% python3 -q
>>> import numpy as np
>>> import numpy.linalg as la
>>> np.set_printoptions(precision=2, suppress=True, linewidth=140)
>>> feats = np.array([[0, 1, 1, 0, 2, -1], [1, 1, 2, -2, 2, -1], [2, 3, 5, -4, 6, -3]])
>>> print(np.argsort(-la.norm(feats, axis=0).round(6), kind="stable")[:3])
[4 2 3]
>>> print(round(la.norm(feats, 2) / la.norm(feats), 2))
0.99
>>> print([round(float(x), 2) for x in la.svd(feats, compute_uv=False)[:3]])
[10.91, 1.44, 0.0]
>>> r0, r1 = feats[1], feats[2]
>>> print(r0 @ r1)
38
>>> print(r0 @ r0)
15
>>> pr = (r0 @ r1) / (r0 @ r0) * r0
>>> print(np.outer(r0, r1))
[[  2   3   5  -4   6  -3]
 [  2   3   5  -4   6  -3]
 [  4   6  10  -8  12  -6]
 [ -4  -6 -10   8 -12   6]
 [  4   6  10  -8  12  -6]
 [ -2  -3  -5   4  -6   3]]
>>> print(np.round((r1 - pr) @ r0, 2))
0.0
>>> print(pr)
[ 2.53  2.53  5.07 -5.07  5.07 -2.53]
>>> print(r1 - pr)
[-0.53  0.47 -0.07  1.07  0.93 -0.47]
>>> print(round(la.norm(feats[2] - feats[1]), 2))
6.16
>>> print(feats[2] @ feats[1])
38
>>> print(np.round(la.norm(feats) ** 2 / la.norm(feats, 2) ** 2, 2))
1.02
>>> print(la.norm(feats, axis=1).argmax())
2
>>> print(round(float(la.norm(feats[2], 1)), 2), round(float(la.norm(feats[2], np.inf)), 2))
23.0 6.0
>>> W1 = np.array([[1, 0, 0, 2],
...     [0, 0, 2, 1],
...     [0, 1, 1, 1],
...     [1, 2, 1, 2],
...     [2, 2, 2, 2],
...     [1, 1, 0, 0]])
>>> b = np.array([0, 1, 1, 1])
>>> act = np.maximum(feats @ W1 + b, 0)
>>> print((act > 0).astype(int))
[[1 1 1 1]
 [1 1 1 1]
 [1 1 1 1]]
>>> print((act > 0).mean(axis=0))
[1. 1. 1. 1.]
>>> basis = np.array([[-2, -2], [-1, 0], [-2, 1], [1, -2]])
>>> print(W1 @ basis)
[[ 0 -6]
 [-3  0]
 [-2 -1]
 [-4 -5]
 [-8 -6]
 [-3 -2]]
>>> print(act @ basis)
[[-20 -12]
 [-14  -9]
 [-44 -28]]
>>> s = 20 * 0.7 ** np.arange(4)
>>> rng = np.random.default_rng(82691)
>>> A = rng.normal(size=(20, 4)) * rng.permutation(s)
>>> print(A)
[[ -0.41  27.9  -26.09   7.66]
 [ -1.97   4.91  12.7   -4.08]
 [  3.45  -1.7   -1.35   4.55]
 [ -2.11  -3.23  -3.4   10.85]
 [  4.28  10.06 -36.51  -0.83]
 [  0.22  -8.57 -11.79  -6.76]
 [ -1.55  -5.15  28.4    4.75]
 [  5.38 -14.66  13.85  -8.07]
 [  1.36  -4.36  15.37  -9.37]
 [  5.63  -9.54 -11.9   -2.69]
 [-20.47   6.06  20.21  -0.45]
 [  2.27  18.28  29.54  11.92]
 [ -8.97   3.34  23.07  -0.21]
 [ -5.41  -1.79   4.34   8.85]
 [  1.69  -2.24   4.97   3.1 ]
 [  6.86  -1.75   1.97  -7.08]
 [  4.38  -5.01  30.6    5.73]
 [ -8.19  21.53 -12.41  -4.47]
 [ -6.05  -1.49  48.41  -0.58]
 [  6.3   -5.41  39.97   5.98]]
>>> D = la.norm(A[:, None] - A[None], axis=-1)
>>> print(np.unravel_index(D.round(6).argmax(), D.shape))
(np.int64(4), np.int64(18))
>>> print(D.mean(axis=1).argmax())
4
>>> print(D[10].round(6).argsort(kind="stable")[:4])
[10 12  1  6]
>>> print(D[:5, :5])
[[ 0.   46.62 38.9  38.69 22.82]
 [46.62  0.   18.57 23.42 49.98]
 [38.9  18.57  0.    8.78 37.48]
 [38.69 23.42  8.78  0.   38.08]
 [22.82 49.98 37.48 38.08  0.  ]]
